% ipython --no-banner

In [1]: import numpy as np

In [2]: from numpy import linalg as LA

In [3]: np.set_printoptions(precision=4, suppress=True, linewidth=140)

In [4]: rnd = lambda a: np.round(a, 4) + 0

In [5]: other = np.array([[0, -1, -5, 3, -4, 5, 2, 4, 3],
   ...:     [-4, 1, -2, 1, -5, 3, -4, 1, 5],
   ...:     [5, 2, 1, -1, 0, 2, 4, -4, 1],
   ...:     [-5, -5, -5, 0, 0, -3, 3, 2, -1],
   ...:     [-4, 4, -3, 2, 4, 1, -2, 5, -5],
   ...:     [-3, 0, 2, 0, -4, 2, -5, 1, 5],
   ...:     [4, -4, 1, 3, -4, -4, 2, 5, -5],
   ...:     [4, -5, 4, 4, -3, -1, -4, -4, 3]])

In [6]: A = other.T @ other

In [7]: A
Out[7]: 
array([[123, -21,  64,  11, -12, -17,  36, -53, -13],
       [-21,  88,  -6, -28,  46,  42,  -9,  -1,  -6],
       [ 64,  -6,  85,  -5,  -6, -21, -31, -60,  13],
       [ 11, -28,  -5,  40, -33,   2, -16,  26,   0],
       [-12,  46,  -6, -33,  98, -20,  28, -13, -66],
       [-17,  42, -21,   2, -20,  69, -19,   0,  57],
       [ 36,  -9, -31, -16,  28, -19,  94,   5, -50],
       [-53,  -1, -60,  26, -13,   0,   5, 104, -46],
       [-13,  -6,  13,   0, -66,  57, -50, -46, 120]])

In [8]: np.allclose(A @ A.T, A.T @ A)
Out[8]: True

In [9]: rnd(np.sort(np.abs(LA.eigvals(A))))
Out[9]: array([  0.    ,   0.3538,   3.7363,  22.6373,  69.2356,  93.0366, 161.4757, 226.0984, 244.4263])

In [10]: np.allclose(A, A.T)
Out[10]: True

In [11]: rnd(LA.det(A))
Out[11]: np.float64(0.012)

In [12]: np.trace(A)
Out[12]: np.int64(821)

In [13]: (A + A.T) / 2
Out[13]: 
array([[123., -21.,  64.,  11., -12., -17.,  36., -53., -13.],
       [-21.,  88.,  -6., -28.,  46.,  42.,  -9.,  -1.,  -6.],
       [ 64.,  -6.,  85.,  -5.,  -6., -21., -31., -60.,  13.],
       [ 11., -28.,  -5.,  40., -33.,   2., -16.,  26.,   0.],
       [-12.,  46.,  -6., -33.,  98., -20.,  28., -13., -66.],
       [-17.,  42., -21.,   2., -20.,  69., -19.,   0.,  57.],
       [ 36.,  -9., -31., -16.,  28., -19.,  94.,   5., -50.],
       [-53.,  -1., -60.,  26., -13.,   0.,   5., 104., -46.],
       [-13.,  -6.,  13.,   0., -66.,  57., -50., -46., 120.]])

In [14]: rnd(np.abs(LA.eigvals(A)).max())
Out[14]: np.float64(244.4263)

In [15]: print(LA.matrix_power(A, 2))
[[ 24494  -6582  15707    469  -1470  -6653   6213 -14630  -1740]
 [ -6582  13003  -3139  -5101   9085   5930   -975    186  -1199]
 [ 15707  -3139  16589   -661  -2503  -3134  -3830 -15531   5378]
 [   469  -5101   -661   4555  -6770    -76  -2173   3838   1856]
 [ -1470   9085  -2503  -6770  18698  -5438   8859    642 -16528]
 [ -6653   5930  -3134    -76  -5438  11269  -6878   -286  12739]
 [  6213   -975  -3830  -2173   8859  -6878  15100   2471 -14678]
 [-14630    186 -15531   3838    642   -286   2471  20212  -9781]
 [ -1740  -1199   5378   1856 -16528  12739 -14678  -9781  26995]]

In [16]: other = np.array([[2, 1],
    ...:     [3, -3],
    ...:     [0, 0],
    ...:     [-2, -3],
    ...:     [-2, 0],
    ...:     [-3, -1],
    ...:     [-1, -1],
    ...:     [1, 0],
    ...:     [-2, -2]])

In [17]: np.einsum("ik,kj->ji", A, other)
Out[17]: 
array([[ 173,   80,  140,  -40,  135, -174,   89,   56, -319],
       [ 160, -222,  123,  -11,   73, -313,  136,  -41, -242]])

In [18]: A @ other
Out[18]: 
array([[ 173,  160],
       [  80, -222],
       [ 140,  123],
       [ -40,  -11],
       [ 135,   73],
       [-174, -313],
       [  89,  136],
       [  56,  -41],
       [-319, -242]])

In [19]: np.einsum("ik,kj->ij", A, other)
Out[19]: 
array([[ 173,  160],
       [  80, -222],
       [ 140,  123],
       [ -40,  -11],
       [ 135,   73],
       [-174, -313],
       [  89,  136],
       [  56,  -41],
       [-319, -242]])

In [20]: r = LA.matrix_rank(A)

In [21]: r
Out[21]: np.int64(8)

In [22]: null = LA.svd(A)[2][r:].T

In [23]: [int(LA.matrix_rank(A[:i])) for i in range(1, len(A) + 1)]
Out[23]: [1, 2, 3, 4, 5, 6, 7, 8, 8]

In [24]: np.allclose(A @ null, 0)
Out[24]: True

In [25]: null.shape
Out[25]: (9, 1)

In [26]: [int(LA.matrix_rank(np.delete(A, i, axis=0))) for i in range(9)]
Out[26]: [8, 8, 8, 8, 8, 8, 8, 8, 8]

In [27]: rnd(null[:, 0] / null[np.abs(null[:, 0]).round(6).argmax(), 0])
Out[27]: array([ 0.0862,  0.6195,  0.0521,  0.6625,  0.3678, -0.9795,  0.3601,  0.3853,  1.    ])

In [28]: F = np.load("sample4.npy")

In [29]: F
Out[29]: 
array([[-2.7,  3. , -1. ],
       [ 2. ,  1.3, -2. ],
       [-3. ,  3. , -0.7]])

In [30]: t3 = np.stack([F, 3 * F, F[::-1]])

In [31]: t3.shape
Out[31]: (3, 3, 3)

In [32]: print(np.einsum("bij,cij->bc", t3, t3))
[[ 45.47 136.41  45.29]
 [136.41 409.23 135.87]
 [ 45.29 135.87  45.47]]

In [33]: LA.matrix_rank(F, rtol=0.1)
Out[33]: np.int64(2)

In [34]: rnd(LA.norm(F, 2) / LA.norm(F))
Out[34]: np.float64(0.8861)

In [35]: round(np.log10(LA.cond(F)))
Out[35]: 2

In [36]: rnd(np.abs(LA.svd(F)[2][-1]))
Out[36]: array([0.3738, 0.5635, 0.7367])

In [37]: rng = np.random.default_rng(26173)

In [38]: lab = rng.permutation(3)

In [39]: other = F[:, lab] * rng.choice([-1, 1], 3)

In [40]: other
Out[40]: 
array([[ 3. , -2.7,  1. ],
       [ 1.3,  2. ,  2. ],
       [ 3. , -3. ,  0.7]])

In [41]: Uu, _, VT = LA.svd(F.T @ other)

In [42]: rnd(Uu @ VT)
Out[42]: 
array([[ 0.,  1.,  0.],
       [ 1.,  0.,  0.],
       [ 0.,  0., -1.]])

In [43]: arr = np.loadtxt("mat.csv", delimiter=",")

In [44]: arr
Out[44]: 
array([[ 1.8625,  1.986 , -0.1295,  1.9938,  1.1096],
       [ 2.0099,  1.9405, -0.0715,  1.696 ,  0.9868],
       [ 1.9749,  1.8885, -0.0269,  1.8459,  1.0567],
       [ 2.1201,  1.8447,  0.0487,  2.0386,  1.0232],
       [ 1.9287,  2.0452,  0.0498,  1.8781,  0.9746],
       [ 2.0016,  2.0304, -0.0775,  1.9324,  1.0352],
       [ 1.9765,  2.023 , -0.1197,  2.0354,  0.9606],
       [ 2.0723,  1.9473,  0.2423,  1.8901,  1.0682],
       [ 1.9498,  1.9726, -0.0625,  1.9748,  1.0132],
       [ 1.8863,  2.0631,  0.0515,  2.0877,  1.0481],
       [ 2.0146,  1.9865, -0.1597,  1.8729,  1.0454],
       [ 1.0364,  2.0442,  0.1438,  2.0797,  2.1569],
       [ 1.0411,  2.1101, -0.0482,  2.0371,  1.9457],
       [ 0.9079,  1.8889, -0.045 ,  1.9465,  2.0537],
       [ 1.2608,  1.9388, -0.0002,  2.0027,  1.9507],
       [ 1.0017,  2.1254,  0.1283,  2.1023,  2.0723],
       [ 1.0451,  2.1041, -0.0277,  2.1066,  1.9037],
       [ 0.9285,  2.0187, -0.1261,  1.9505,  2.1129],
       [ 1.0422,  1.9563, -0.0074,  1.9917,  1.9189],
       [ 1.0384,  2.1879, -0.0896,  1.9222,  2.0244],
       [ 0.9971,  2.1286,  0.1782,  1.9343,  1.9875],
       [ 1.0374,  2.0825, -0.0051,  1.7791,  2.011 ],
       [ 0.896 ,  0.108 ,  0.7805, -0.006 ,  1.0295],
       [ 0.9798,  0.0533,  0.9757, -0.118 ,  1.0867],
       [ 0.9372,  0.0372,  1.0879, -0.084 ,  0.9616],
       [ 0.9456, -0.0016,  1.0775,  0.075 ,  0.955 ],
       [ 1.0776, -0.0766,  0.8965, -0.001 ,  0.8713],
       [ 1.0352, -0.0297,  0.9488, -0.0414,  0.9647],
       [ 1.1204, -0.0206,  0.9565,  0.0529,  0.9932],
       [ 1.0841,  0.0682,  0.9724, -0.0164,  1.1815],
       [ 0.839 ,  0.1213,  1.1109, -0.0389,  1.0412],
       [ 0.952 , -0.0919,  0.9779, -0.1558,  1.0214],
       [ 0.8825,  0.    ,  0.9603, -0.0414,  0.9672]])

In [45]: lab = rng.permutation(3)

In [46]: lab
Out[46]: array([0, 2, 1])

In [47]: other = F[lab][:, lab]

In [48]: rnd(np.sort(np.abs(LA.eigvals(other))))
Out[48]: array([0.3, 1.3, 3.7])

In [49]: np.allclose(other, F)
Out[49]: False

In [50]: print(np.diag(other))
[-2.7 -0.7  1.3]

In [51]: print(rnd(LA.det(other)), rnd(LA.det(F[lab])))
-1.443 1.443
